$ python -q
>>> import numpy as np
>>> np.set_printoptions(precision=2, suppress=True, linewidth=200)
>>> E = np.loadtxt("dump.csv", delimiter=",")
>>> print(E)
[[ 0.8  -1.    0.9   0.5  -1.3  -0.3   0.6   0.1  -1.8   0.6  -1.   -1.4   1.8   0.3   0.4 ]
 [-2.1   0.2  -1.1  -0.1  -0.7  -0.5   0.6   2.   -0.1   0.5  -1.3   0.8  -0.9   1.4   1.6 ]
 [ 0.   -1.    1.7   0.6  -0.5  -0.8  -1.1  -1.3   0.5  -1.8  -2.5   0.1  -2.5   0.8  -0.9 ]
 [ 1.4   1.8   1.5   0.7  -0.5   0.7   0.3  -0.5   0.4  -1.3   0.5   0.7  -0.8  -1.   -1.  ]
 [-0.8   0.4   0.   -1.3  -0.7  -1.3  -1.9  -1.5   0.1   0.8  -0.3   0.3  -0.1   0.2   0.7 ]
 [ 1.7   0.5   0.8  -1.6  -1.1   0.2  -0.8   1.2   0.6   0.9   1.    0.7   0.4  -0.1  -2.1 ]
 [-1.7  -0.9   1.1  -0.3   0.4   2.2   1.8   0.9  -0.6   1.6  -1.5   1.    2.    0.1   0.2 ]
 [ 1.3   0.9  -0.5   0.5   1.1   0.7  -0.1   1.   -1.2  -1.4  -0.1  -1.2   1.7   1.7  -1.2 ]
 [ 0.   -0.6  -1.2  -1.    0.4  -0.3  -2.2   1.6  -0.8   0.4   1.1  -1.2   0.   -0.5   0.6 ]
 [-1.9  -0.4  -0.5  -0.6  -1.3   1.3   0.    1.8   1.4  -0.9   1.   -0.8  -0.5  -0.2  -0.5 ]
 [-0.2  -1.2  -0.4   0.6   0.7  -2.4   0.6   2.6   0.4  -0.1   1.1   0.6   1.4  -1.4   0.9 ]
 [-1.5  -0.7   0.4  -1.    1.3  -1.4  -1.5   0.1   0.2  -0.6   0.7  -0.9  -0.4   0.2   1.3 ]
 [-2.19  0.38 -1.1  -0.12 -0.62 -0.72  0.47  1.91 -0.13  0.57 -1.3   0.69 -0.94  1.39  1.62]
 [ 1.   -0.4  -0.2  -1.8   0.3   0.1   1.6  -0.2   0.3  -0.7  -0.1  -0.1  -0.3  -0.1   0.3 ]
 [ 0.3   0.8   1.2  -0.2  -0.3   0.9  -0.2   0.4   0.3   0.9  -1.3  -1.   -0.5   0.8  -0.8 ]]
>>> vec = np.array([-3, 1, -3, 1, -3, 3, -3, 0, 2, -1, -2, 1, -1, 1, 3])
>>> target = E @ vec
>>> b, lr = np.zeros(15), 1 / np.linalg.norm(E, 2) ** 2
>>> for i in range(15):
...     b -= lr * E.T @ (E @ b - target)
...     if i % 5 == 0: print(i, round(np.linalg.norm(E @ b - target), 2))
... 
0 15.0
5 5.24
10 3.24
>>> print(b)
[-4.18  1.22 -2.36  0.67 -2.27  1.7  -1.5  -0.09  0.34 -0.04 -0.87  0.27 -2.36  1.25  1.11]
>>> print(round(float(np.linalg.cond(E)), 2))
74.87
>>> f = np.array([8, -8, 5])
>>> print(np.convolve(E[7], f))
[ 10.4  -3.2  -4.7  12.5   2.3  -0.7  -0.9  12.3 -18.1   3.4   4.4 -15.8  22.7  -6.  -14.7  18.1  -6. ]
>>> print(np.cross(E[7, :3], E[2, :3]))
[ 1.03 -2.21 -1.3 ]
>>> vec = np.array([0, 2, 0, 1, 3, 2, 1, 0, 1, 0, 2, 0, 3, 2, 0])
>>> a = np.maximum(E @ vec, 0)
>>> print(np.maximum(E @ vec, 0) - np.maximum(-E @ vec, 0))
[ -3.2   -4.8  -16.     1.5   -7.5   -0.7    7.9   14.    -3.4   -1.2    0.1   -2.    -4.96  -0.9   -0.1 ]
>>> print(a)
[ 0.   0.   0.   1.5  0.   0.   7.9 14.   0.   0.   0.1  0.   0.   0.   0. ]
>>> print(np.flatnonzero(a > 1e-9))
[ 3  6  7 10]
>>> print(np.maximum(E @ (3 * vec), 0))
[ 0.   0.   0.   4.5  0.   0.  23.7 42.   0.   0.   0.3  0.   0.   0.   0. ]
>>> M = np.array([[9, 4, -3, 8, 7, -9, -2, 6],
...     [6, 9, 4, -3, 8, 7, -9, -2],
...     [-2, 6, 9, 4, -3, 8, 7, -9],
...     [-9, -2, 6, 9, 4, -3, 8, 7],
...     [7, -9, -2, 6, 9, 4, -3, 8],
...     [8, 7, -9, -2, 6, 9, 4, -3],
...     [-3, 8, 7, -9, -2, 6, 9, 4],
...     [4, -3, 8, 7, -9, -2, 6, 9]])
>>> vec = np.array([1, 0, 1, 3, 0, 4, 5, 4])
>>> target = M @ vec
>>> print(target)
[  8 -24  50  80  56  37  62  91]
>>> print(np.round(np.linalg.solve(M, M[:, 0]), 2) + 0)
[1. 0. 0. 0. 0. 0. 0. 0.]
>>> print(np.round(np.linalg.solve(M.T, M[7]), 2) + 0)
[0. 0. 0. 0. 0. 0. 0. 1.]
>>> rng = np.random.default_rng(337239)
>>> lab = rng.permutation(8)
>>> print(lab)
[0 6 7 4 3 1 2 5]
>>> A2 = M[lab][:, lab]
>>> print(A2)
[[ 9 -2  6  7  8  4 -3 -9]
 [-3  9  4 -2 -9  8  7  6]
 [ 4  6  9 -9  7 -3  8 -2]
 [ 7 -3  8  9  6 -9 -2  4]
 [-9  8  7  4  9 -2  6 -3]
 [ 6 -9 -2  8 -3  9  4  7]
 [-2  7 -9 -3  4  6  9  8]
 [ 8  4 -3  6 -2  7 -9  9]]
>>> print(np.trace(A2))
72
>>> A2 = M[0, 0] * M[1:] - np.outer(M[1:, 0], M[0])
>>> print(A2)
[[   0   57   54  -75   30  117  -69  -54]
 [   0   62   75   52  -13   54   59  -69]
 [   0   18   27  153   99 -108   54  117]
 [   0 -109    3   -2   32   99  -13   30]
 [   0   31  -57  -82   -2  153   52  -75]
 [   0   84   54  -57    3   27   75   54]
 [   0  -43   84   31 -109   18   62   57]]
>>> print(np.flatnonzero(~A2.round(6).any(axis=1)))
[]
>>> X = np.loadtxt("run5.csv", delimiter=",")
>>> print(X)
[[0.01 0.02 0.01 0.03 0.03 0.02 0.02 0.01 0.03 0.01 0.01 0.03 0.03 0.02 0.02]
 [0.02 0.05 0.02 0.09 0.09 0.05 0.05 0.02 0.09 0.02 0.02 0.09 0.09 0.05 0.05]
 [0.01 0.02 0.01 0.03 0.03 0.02 0.02 0.01 0.03 0.01 0.01 0.03 0.03 0.02 0.02]
 [0.03 0.09 0.03 0.14 0.14 0.09 0.09 0.03 0.14 0.03 0.03 0.14 0.14 0.09 0.09]
 [0.03 0.09 0.03 0.14 0.14 0.09 0.09 0.03 0.14 0.03 0.03 0.14 0.14 0.09 0.09]
 [0.02 0.05 0.02 0.09 0.09 0.05 0.05 0.02 0.09 0.02 0.02 0.09 0.09 0.05 0.05]
 [0.02 0.05 0.02 0.09 0.09 0.05 0.05 0.02 0.09 0.02 0.02 0.09 0.09 0.05 0.05]
 [0.01 0.02 0.01 0.03 0.03 0.02 0.02 0.01 0.03 0.01 0.01 0.03 0.03 0.02 0.02]
 [0.03 0.09 0.03 0.14 0.14 0.09 0.09 0.03 0.14 0.03 0.03 0.14 0.14 0.09 0.09]
 [0.01 0.02 0.01 0.03 0.03 0.02 0.02 0.01 0.03 0.01 0.01 0.03 0.03 0.02 0.02]
 [0.01 0.02 0.01 0.03 0.03 0.02 0.02 0.01 0.03 0.01 0.01 0.03 0.03 0.02 0.02]
 [0.03 0.09 0.03 0.14 0.14 0.09 0.09 0.03 0.14 0.03 0.03 0.14 0.14 0.09 0.09]
 [0.03 0.09 0.03 0.14 0.14 0.09 0.09 0.03 0.14 0.03 0.03 0.14 0.14 0.09 0.09]
 [0.02 0.05 0.02 0.09 0.09 0.05 0.05 0.02 0.09 0.02 0.02 0.09 0.09 0.05 0.05]
 [0.02 0.05 0.02 0.09 0.09 0.05 0.05 0.02 0.09 0.02 0.02 0.09 0.09 0.05 0.05]]
>>> w1 = np.array([[-4, 2, -1, -1, 4],
...     [1, 2, -2, 2, 2],
...     [2, 3, 5, 2, -2],
...     [-1, 2, -2, -1, 1],
...     [-2, 0, 0, 5, 1],
...     [-4, 0, -2, 1, -2],
...     [-2, 0, 3, 2, 1],
...     [-3, 1, -3, 0, -2],
...     [2, -4, 2, 5, -5],
...     [-3, -1, 4, 3, -2],
...     [-4, 4, 2, -1, 4],
...     [1, 3, 3, 2, -2],
...     [-5, 3, 5, 1, 0],
...     [1, 4, 4, -3, 0],
...     [-2, 0, 2, -1, 3]])
>>> b = np.array([-4, 2, -5, 0, 3])
>>> act = np.maximum(X @ w1 + b, 0)
>>> print(np.linalg.matrix_rank(act))
2
>>> print(act)
[[0.   2.27 0.   0.38 2.94]
 [0.   2.81 0.   1.13 2.81]
 [0.   2.27 0.   0.38 2.94]
 [0.   3.34 0.   1.89 2.69]
 [0.   3.34 0.   1.89 2.69]
 [0.   2.81 0.   1.13 2.81]
 [0.   2.81 0.   1.13 2.81]
 [0.   2.27 0.   0.38 2.94]
 [0.   3.34 0.   1.89 2.69]
 [0.   2.27 0.   0.38 2.94]
 [0.   2.27 0.   0.38 2.94]
 [0.   3.34 0.   1.89 2.69]
 [0.   3.34 0.   1.89 2.69]
 [0.   2.81 0.   1.13 2.81]
 [0.   2.81 0.   1.13 2.81]]
>>> C = np.array([[5, 2], [3, 2], [4, 2], [4, 5], [4, 1]])
>>> print(w1 @ C)
[[ -6  -7]
 [ 19  14]
 [ 39  28]
 [ -7  -6]
 [ 14  22]
 [-32  -9]
 [ 14  13]
 [-32 -12]
 [  6  20]
 [  2  13]
 [ 12   3]
 [ 26  22]
 [  8  11]
 [ 21   3]
 [  6  -2]]
>>> print((act @ C).round(6).argmax(axis=1))
[0 0 0 0 0 0 0 0 0 0 0 0 0 0 0]
>>> print(np.linalg.cond(X) > 100)
True
>>> print(np.round(np.linalg.norm(X, 2) / np.linalg.norm(X), 2))
1.0
>>> print(np.argsort(-np.linalg.norm(X, axis=0).round(6), kind="stable")[:3])
[3 4 8]
>>> print([round(float(x), 2) for x in np.linalg.svd(X, compute_uv=False)[:3]])
[1.0, 0.0, 0.0]
>>> rk = np.linalg.matrix_rank(X)
>>> print(rk)
1
>>> N = np.linalg.svd(X)[2][rk:].T
>>> print(np.linalg.matrix_rank(X.T @ X), np.linalg.matrix_rank(X @ X.T))
1 1
>>> print([int(np.linalg.matrix_rank(X[:i])) for i in range(1, len(X) + 1)])
[1, 1, 1, 1, 1, 1, 1, 1, 1, 1, 1, 1, 1, 1, 1]
>>> print([int(np.linalg.matrix_rank(X[:, :j + 1])) for j in range(15)])
[1, 1, 1, 1, 1, 1, 1, 1, 1, 1, 1, 1, 1, 1, 1]
>>> print([int(np.linalg.matrix_rank(np.delete(X, i, axis=0))) for i in range(15)])
[1, 1, 1, 1, 1, 1, 1, 1, 1, 1, 1, 1, 1, 1, 1]
>>> Uu, sv, Vt = np.linalg.svd(X)
>>> print(np.argmax(sv[:-1] / (sv[1:] + 1e-6)) + 1)
1
>>> print(sv.round(2) + 0)
[1. 0. 0. 0. 0. 0. 0. 0. 0. 0. 0. 0. 0. 0. 0.]
>>> A2 = Uu[:, :1] @ np.diag(sv[:1]) @ Vt[:1]
>>> print(np.linalg.matrix_rank(X, rtol=0.05))
1
>>> print(np.round(np.linalg.norm(X - A2) / np.linalg.norm(X), 2))
0.0
>>> print(round(float(np.abs(X - A2).max()), 2))
0.0
>>> f = np.array([2, 2])
>>> print(np.convolve(X[12], f))
[0.06 0.23 0.23 0.34 0.57 0.46 0.34 0.23 0.34 0.34 0.11 0.34 0.57 0.46 0.34 0.17]
>>> W0 = np.load("x.npy")
>>> print(W0)
[[0. 0. 0. 0. 0. 3.]
 [0. 0. 0. 0. 1. 3.]
 [0. 0. 0. 0. 0. 0.]
 [0. 0. 0. 0. 1. 1.]
 [0. 1. 0. 1. 0. 0.]
 [3. 3. 0. 1. 0. 0.]]
>>> Uu, sv, Vt = np.linalg.svd(W0)
>>> evecs = Vt[:(sv > 1e-8).sum()]
>>> vec = W0[5] + -2 * W0[2] + rng.integers(2) * np.eye(6)[5]
>>> print(vec)
[3. 3. 0. 1. 0. 0.]
>>> print(np.diag(evecs.T @ evecs))
[0.82 0.59 0.   0.59 1.   1.  ]
>>> print(np.round(evecs.T @ evecs, 2) + 0)
[[ 0.82  0.27  0.   -0.27  0.    0.  ]
 [ 0.27  0.59  0.    0.41  0.    0.  ]
 [ 0.    0.    0.    0.    0.    0.  ]
 [-0.27  0.41  0.    0.59  0.    0.  ]
 [ 0.    0.    0.    0.    1.    0.  ]
 [ 0.    0.    0.    0.    0.    1.  ]]
>>> print(np.round(np.linalg.norm(vec - evecs.T @ evecs @ vec), 2))
0.0
>>> print(np.linalg.matrix_rank(np.vstack([W0, vec])))
4
>>> mat = np.loadtxt("data.csv", delimiter=",")
>>> print(mat)
[[-0.64 -0.7   1.7   1.37 -1.36 -1.73]
 [-0.01 -0.92  0.75  1.3  -1.22 -1.63]
 [-0.05 -0.73 -0.38 -0.01 -0.76  0.52]
 [-0.31 -1.41  3.45  1.95 -3.61 -3.85]
 [ 0.6   0.43 -1.2  -0.51  1.64  1.93]
 [-0.22 -2.44  5.42  2.86 -5.98 -4.9 ]
 [-0.11  0.08  0.11  0.23  0.57  0.06]
 [-0.14 -0.01  0.55  0.48 -0.36 -0.3 ]
 [-0.07 -1.35  0.72  0.15 -0.95 -1.17]
 [-0.13 -0.24 -0.56 -0.23  0.89  1.41]
 [ 0.12 -1.    1.45  0.96 -2.16 -2.11]
 [-0.12 -1.31  3.13  1.5  -3.23 -2.98]
 [ 0.09  0.87 -1.93 -1.19  1.47  2.11]
 [ 0.21 -0.21  0.23  0.49 -1.03 -0.54]
 [-0.07 -0.71  0.63  0.63 -0.45 -0.82]
 [ 0.37  0.37 -0.13 -0.46  0.23 -0.04]
 [-0.31  0.39 -1.21 -0.95  1.26  1.06]
 [-0.32  0.62 -1.14 -1.05  0.97  0.56]
 [-0.29 -1.41  2.47  1.47 -2.6  -2.85]
 [ 0.16  0.33  0.31 -0.09 -0.7  -0.06]
 [-0.29  1.   -1.9  -1.15  1.45  1.42]
 [ 0.36  1.24 -3.22 -1.75  3.21  2.8 ]
 [ 0.06  1.28 -2.28 -1.38  3.14  2.17]]
>>> vec = np.array([-3, 4, -3, -5, 5, 0])
>>> target = mat @ vec
>>> b, lr = np.zeros(6), 1 / np.linalg.norm(mat, 2) ** 2
>>> for i in range(10):
...     b -= lr * mat.T @ (mat @ b - target)
...     if i % 2 == 0: print(i, round(np.linalg.norm(mat @ b - target), 2))
... 
0 10.45
2 10.26
4 10.08
6 9.89
8 9.72
>>> print(np.round(np.linalg.cond(mat), 2))
18.11
>>> th = rng.uniform(0, 2 * np.pi, 18)
>>> q, _ = np.linalg.qr(np.array([[-0.2, -0.6], [1.0, 1.7], [-0.3, -0.6], [-1.6, 2.5], [0.9, -2.1]]))
>>> F = 20 * np.c_[np.cos(th), np.sin(th)] @ q.T
>>> print(F)
[[  2.06 -10.01   3.02  14.82  -8.17]
 [ -3.11  13.35  -4.16 -12.63   5.94]
 [  4.54 -14.85   5.    -7.77   8.56]
 [  4.98 -17.25   5.71  -3.2    5.89]
 [  5.01 -17.48   5.77  -2.5    5.45]
 [ -0.96   0.51  -0.45  16.34 -11.47]
 [  4.1  -16.29   5.18   9.1   -2.86]
 [ -4.24  13.47  -4.58   9.49  -9.47]
 [  3.83 -11.7    4.03 -11.23  10.3 ]
 [ -2.3   10.8   -3.29 -14.41   7.72]
 [ -3.37   9.79  -3.43  12.72 -10.92]
 [  4.95 -18.16   5.9    2.64   2.03]
 [  2.44 -11.26   3.44  14.14  -7.44]
 [  4.11 -12.88   4.39 -10.11   9.77]
 [  2.88  -7.8    2.8  -13.94  11.35]
 [  2.73 -12.17   3.75  13.55  -6.83]
 [ -4.34  16.92  -5.41  -7.89   1.89]
 [ -4.28  16.76  -5.35  -8.21   2.14]]
>>> lab = F[:, 1] > np.median(F[:, 1])
>>> f = F[lab].mean(axis=0) - F[~lab].mean(axis=0)
>>> print(np.argsort(-np.abs(f).round(6), kind="stable"))
[1 2 0 4 3]
>>> print(f)
[-6.04 21.76 -7.11 -0.92 -3.98]
>>> print(np.round((((F - F.mean(axis=0)) @ f > 0) == lab).mean(), 2))
0.89
>>> print(lab.astype(int))
[1 1 0 0 0 1 0 1 0 1 1 0 0 0 1 0 1 1]
>>> print(np.allclose(F[:-1].T @ np.linalg.lstsq(F[:-1].T, F[-1])[0], F[-1]))
True
>>> print(np.unique(F.round(6), axis=0).shape)
(18, 5)
>>> print(np.linalg.lstsq(F[:-1].T, F[-1])[2])
2
>>> A2 = F + rng.integers(-2, 3, (18, 2)) @ rng.integers(-2, 3, (2, 5))
>>> print(A2)
[[  3.06 -14.01   4.02  15.82  -2.17]
 [ -2.11  12.35  -4.16 -11.63   7.94]
 [  6.54 -16.85   5.    -5.77  12.56]
 [  2.98 -21.25   7.71  -5.2    9.89]
 [  4.01 -13.48   4.77  -3.5   -0.55]
 [ -1.96  -1.49   0.55  15.34  -9.47]
 [  8.1  -14.29   3.18  13.1   -2.86]
 [ -6.24   9.47  -2.58   7.49  -5.47]
 [  3.83  -5.7    2.03 -11.23   2.3 ]
 [ -1.3    6.8   -2.29 -13.41  13.72]
 [ -4.37   7.79  -2.43  11.72  -8.92]
 [  3.95 -14.16   4.9    1.64  -3.97]
 [  5.44 -11.26   2.44  17.14  -5.44]
 [  5.11 -10.88   3.39  -9.11   7.77]
 [  5.88  -4.8    0.8  -10.94   9.35]
 [  4.73 -11.17   2.75  15.55  -6.83]
 [ -7.34  13.92  -3.41 -10.89   3.89]
 [ -8.28  14.76  -3.35 -12.21   2.14]]
>>> print(np.linalg.matrix_rank(A2 - F, tol=1e-8))
2
>>> print(A2 - F)
[[ 1. -4.  1.  1.  6.]
 [ 1. -1.  0.  1.  2.]
 [ 2. -2.  0.  2.  4.]
 [-2. -4.  2. -2.  4.]
 [-1.  4. -1. -1. -6.]
 [-1. -2.  1. -1.  2.]
 [ 4.  2. -2.  4.  0.]
 [-2. -4.  2. -2.  4.]
 [ 0.  6. -2.  0. -8.]
 [ 1. -4.  1.  1.  6.]
 [-1. -2.  1. -1.  2.]
 [-1.  4. -1. -1. -6.]
 [ 3.  0. -1.  3.  2.]
 [ 1.  2. -1.  1. -2.]
 [ 3.  3. -2.  3. -2.]
 [ 2.  1. -1.  2.  0.]
 [-3. -3.  2. -3.  2.]
 [-4. -2.  2. -4.  0.]]
>>> print(np.abs(A2 - F).sum(axis=1))
[13.  5. 10. 14. 13.  7. 12. 14. 16. 13.  7. 13.  9.  7. 13.  6. 13. 12.]
>>> print(np.round(np.linalg.svd(A2 - F, compute_uv=False), 2) + 0)
[21.76 13.77  0.    0.    0.  ]
>>> cen = F - F.mean(axis=0)
>>> Uu, sv, Vt = np.linalg.svd(cen, full_matrices=False)
>>> print(np.round(sv ** 2 / (sv ** 2).sum(), 2) + 0)
[0.54 0.46 0.   0.   0.  ]
>>> print(np.abs(Vt[0]).argmax())
1
>>> print(np.searchsorted(np.cumsum(sv ** 2) / (sv ** 2).sum(), 0.9) + 1)
2
>>> print(round(float((sv ** 2).sum() ** 2 / (sv ** 4).sum()), 2))
1.99
>>> print(Vt[0] * np.sign(Vt[0, np.abs(Vt[0]).argmax()]))
[-0.24  0.89 -0.29 -0.26 -0.01]
>>> print(sv.round(2) + 0)
[60.84 56.4   0.    0.    0.  ]
